In [1]: import numpy as np

In [2]: np.set_printoptions(suppress=True, linewidth=200)

In [3]: M = np.load("out10.npy")

In [4]: M
Out[4]: 
array([[ -4,   3,   9,  -9,   0,  -8,  -2,  -3],
       [ -6,   1,   7, -11,  -2, -10,  -4,  -5],
       [ -3,   4,  10,  -8,   1,  -7,  -1,  -2],
       [ -2,   5,  11,  -7,   2,  -6,   0,  -1],
       [ -2,   5,  11,  -7,   2,  -6,   0,  -1],
       [ -2,   5,  11,  -7,   2,  -6,   0,  -1]])

In [5]: Uu, sv, Vh = np.linalg.svd(M)

In [6]: sv.round(1) + 0
Out[6]: array([38.5, 10. ,  0. ,  0. ,  0. ,  0. ])

In [7]: other = Uu[:, :2] @ np.diag(sv[:2]) @ Vh[:2]

In [8]: print(np.round(np.abs(M - other).max(), 1))
0.0

In [9]: round(float(np.linalg.norm(M - other, 2)), 1), round(sv[2], 1)
Out[9]: (0.0, np.float64(0.0))

In [10]: np.round(np.linalg.norm(M - other) / np.linalg.norm(M), 1)
Out[10]: np.float64(0.0)

In [11]: A = np.loadtxt("data.csv", delimiter=",")

In [12]: A
Out[12]: 
array([[ 2., -3.,  0.,  0.,  0.,  0.,  0.,  0.,  0.,  0.],
       [-3.,  3., -3.,  0.,  0.,  0.,  0.,  0.,  0.,  0.],
       [ 0., -3.,  3., -3.,  0.,  0.,  0.,  0.,  0.,  0.],
       [ 0.,  0., -3.,  3., -3.,  0.,  0.,  0.,  0.,  0.],
       [ 0.,  0.,  0., -3.,  2., -3.,  0.,  0.,  0.,  0.],
       [ 0.,  0.,  0.,  0., -3.,  3., -3.,  0.,  0.,  0.],
       [ 0.,  0.,  0.,  0.,  0., -3.,  2., -3.,  0.,  0.],
       [ 0.,  0.,  0.,  0.,  0.,  0., -3.,  3., -3.,  0.],
       [ 0.,  0.,  0.,  0.,  0.,  0.,  0., -3.,  1., -3.],
       [ 0.,  0.,  0.,  0.,  0.,  0.,  0.,  0., -3.,  2.]])

In [13]: np.round(np.sort(np.abs(np.linalg.eigvals(A))), 1)
Out[13]: array([0.2, 1.6, 1.6, 2.6, 3.2, 3.4, 4.8, 6.2, 7.6, 8.4])

In [14]: A @ A
Out[14]: 
array([[ 13., -15.,   9.,   0.,   0.,   0.,   0.,   0.,   0.,   0.],
       [-15.,  27., -18.,   9.,   0.,   0.,   0.,   0.,   0.,   0.],
       [  9., -18.,  27., -18.,   9.,   0.,   0.,   0.,   0.,   0.],
       [  0.,   9., -18.,  27., -15.,   9.,   0.,   0.,   0.,   0.],
       [  0.,   0.,   9., -15.,  22., -15.,   9.,   0.,   0.,   0.],
       [  0.,   0.,   0.,   9., -15.,  27., -15.,   9.,   0.,   0.],
       [  0.,   0.,   0.,   0.,   9., -15.,  22., -15.,   9.,   0.],
       [  0.,   0.,   0.,   0.,   0.,   9., -15.,  27., -12.,   9.],
       [  0.,   0.,   0.,   0.,   0.,   0.,   9., -12.,  19.,  -9.],
       [  0.,   0.,   0.,   0.,   0.,   0.,   0.,   9.,  -9.,  13.]])

In [15]: round(float(np.abs(np.linalg.eigvals(A)).max()), 1)
Out[15]: 8.4
